% ipython --no-banner

In [1]: import numpy as np

In [2]: np.set_printoptions(precision=1, suppress=True, linewidth=140, sign=" ")

In [3]: def rnd(a):
   ...:     return np.round(a, 1) + 0
   ...: 

In [4]: E = np.load("dump.npy")

In [5]: print(E)
[[ 0.7  0.3  0. ]
 [ 0.   1.   0. ]
 [ 0.   0.5  0.5]]

In [6]: # row-stochastic, so 1 is an eigenvalue

In [7]: r0 = np.array([9, 6, -4])

In [8]: A2 = E + np.outer(r0, np.eye(3)[2])

In [9]: print(rnd(np.linalg.det(A2) / np.linalg.det(E)), rnd(1 + np.linalg.solve(E, r0)[2]))
-13.0 -13.0

In [10]: vals, vecs = np.linalg.eig(E)

In [11]: print(rnd(np.sort(np.linalg.eigvals(np.linalg.inv(E)))))
[ 1.   1.4  2. ]

In [12]: print(E @ vecs[:, 0] - vals[0] * vecs[:, 0])
[ 0.  0.  0.]

In [13]: print(rnd(np.prod(vals)))
0.4

In [14]: print(vals)
[ 0.5  0.7  1. ]

In [15]: proj = np.triu(np.array([[3, -9, -8], [2, 6, -5], [9, -6, -1]]), 1) + np.eye(3)

In [16]: A2 = proj @ E @ np.linalg.inv(proj)

In [17]: print(np.linalg.matrix_rank(A2))
3

In [18]: print(rnd(A2))
[[  0.7  -6.4 -30.4]
 [  0.   -1.5 -10. ]
 [  0.    0.5   3. ]]

In [19]: print(rnd(np.linalg.det(A2)))
0.3

In [20]: x0 = np.array([4, 3, 2])

In [21]: rhs = E @ x0

In [22]: b, lr = np.zeros(3), 1 / np.linalg.norm(E, 2) ** 2

In [23]: for i in range(150):
    ...:     b -= lr * E.T @ (E @ b - rhs)
    ...:     if i % 50 == 0: print(i, round(np.linalg.norm(E @ b - rhs), 1))
    ...: 
0 1.5
50 0.0
100 0.0

In [24]: print(rnd(b))
[ 4.  3.  2.]

In [25]: print(rnd(np.linalg.cond(E)))
2.8
